% python3 -q
>>> import numpy as np
>>> np.set_printoptions(suppress=True, linewidth=160)
>>> E = np.load("x.npy")
>>> print(E)
[[ 2 -3 -2 -2  2 -2]
 [-2  2 -3 -2 -2  2]
 [ 2 -2  2 -3 -2 -2]
 [-2  2 -2  2 -3 -2]
 [-2 -2  2 -2  2 -3]
 [-3 -2 -2  2 -2  2]]
>>> Y = E / np.sqrt((E ** 2).mean(axis=1, keepdims=True))
>>> print(np.round(np.linalg.norm(Y, axis=1), 2))
[2.45 2.45 2.45 2.45 2.45 2.45]
>>> print(np.linalg.matrix_rank(E - E.mean(axis=1, keepdims=True)))
5
>>> u = np.array([7, 8, 3, 5, 5, 4])
>>> Y = E + np.outer(u, np.eye(6)[0])
>>> print(np.linalg.matrix_rank(np.linalg.inv(Y) - np.linalg.inv(E), tol=1e-8))
1
>>> print(Y)
[[ 9. -3. -2. -2.  2. -2.]
 [ 6.  2. -3. -2. -2.  2.]
 [ 5. -2.  2. -3. -2. -2.]
 [ 3.  2. -2.  2. -3. -2.]
 [ 3. -2.  2. -2.  2. -3.]
 [ 1. -2. -2.  2. -2.  2.]]
>>> x = np.array([4, 5, -4, 1, 4, -3])
>>> print(np.linalg.norm(Y @ x) <= np.linalg.norm(Y, 2) * np.linalg.norm(x) + 1e-9)
True
>>> print(Y @ x)
[ 41.  30.  -3.  26.   9. -10.]
>>> x = np.array([5, 2, 3, 3, 3, 3])
>>> print(E @ np.ones(6))
[-5. -5. -5. -5. -5. -5.]
>>> print(np.einsum("ij,j->i", E, x))
[ -8 -21  -9 -21 -17 -19]
>>> print(E * x)
[[ 10  -6  -6  -6   6  -6]
 [-10   4  -9  -6  -6   6]
 [ 10  -4   6  -9  -6  -6]
 [-10   4  -6   6  -9  -6]
 [-10  -4   6  -6   6  -9]
 [-15  -4  -6   6  -6   6]]
>>> M = np.load("sample9.npy")
>>> print(M)
[[0 0 1 1]
 [0 0 0 0]
 [1 0 0 0]
 [1 0 0 0]]
>>> print(round(float(np.linalg.eigvalsh(M).min()), 2))
-1.41
>>> print([round(float(np.linalg.det(M[:i, :i])), 2) + 0 for i in range(1, 5)])
[0.0, 0.0, 0.0, 0.0]
>>> U, sigma, VT = np.linalg.svd(M)
>>> vecs = VT[:(sigma > 1e-8).sum()]
>>> rng = np.random.default_rng(36)
>>> x = M[1] + 4 * M[3] + rng.integers(2) * np.eye(4)[3]
>>> print(x)
[4. 0. 0. 0.]
>>> print(np.round(np.diag(vecs.T @ vecs), 2))
[1.  0.  0.5 0.5]
>>> print(np.round(vecs.T @ vecs, 2))
[[1.  0.  0.  0. ]
 [0.  0.  0.  0. ]
 [0.  0.  0.5 0.5]
 [0.  0.  0.5 0.5]]
>>> print(np.allclose(vecs.T @ vecs @ x, x))
True
>>> print(np.linalg.matrix_rank(np.vstack([M, x])))
2
>>> print(np.trace(M @ M @ M) // 6)
0
>>> print(M @ M)
[[2 0 0 0]
 [0 0 0 0]
 [0 0 1 1]
 [0 0 1 1]]
>>> L = np.diag(M.sum(axis=1)) - M
>>> print(np.linalg.matrix_rank(L))
2
>>> X = np.loadtxt("data.csv", delimiter=",")
>>> print(X)
[[ 0. -3. -1. -1. -5. -5.  1.  3.  3.]
 [ 0.  0.  0.  2. -1.  3.  2.  4.  0.]
 [ 0.  0.  0.  3. -5.  2.  2.  0. -5.]
 [ 0.  0.  0.  0.  1. -2. -2.  1.  3.]
 [ 0.  0.  0.  0.  0.  0. -3.  1. -1.]
 [ 0.  0.  0.  0.  0.  0. -5.  4.  3.]
 [ 0.  0.  0.  0.  0.  0.  0. -5.  0.]
 [ 0.  0.  0.  0.  0.  0.  0.  0. -1.]
 [ 0.  0.  0.  0.  0.  0.  0.  0.  0.]]
>>> U, sigma, VT = np.linalg.svd(X)
>>> print(sigma.round(2) + 0)
[10.78  9.22  7.49  4.69  2.47  1.21  0.44  0.    0.  ]
>>> Y = U[:, :7] @ np.diag(sigma[:7]) @ VT[:7]
>>> print(round(float(np.linalg.norm(X - Y) / np.linalg.norm(X)), 2))
0.0
>>> rank = np.linalg.matrix_rank(X)
>>> print(rank)
7
>>> ns = np.linalg.svd(X)[2][rank:].T
>>> print(np.linalg.matrix_rank(X.T @ X), np.linalg.matrix_rank(X @ X.T))
7 7
>>> print(np.round(X @ ns, 2) + 0)
[[0. 0.]
 [0. 0.]
 [0. 0.]
 [0. 0.]
 [0. 0.]
 [0. 0.]
 [0. 0.]
 [0. 0.]
 [0. 0.]]
>>> print([int(np.linalg.matrix_rank(X[:i])) for i in range(1, len(X) + 1)])
[1, 2, 3, 4, 5, 6, 7, 7, 7]
>>> print([int(np.linalg.matrix_rank(np.delete(X, i, axis=0))) for i in range(9)])
[6, 6, 6, 6, 7, 7, 7, 7, 7]
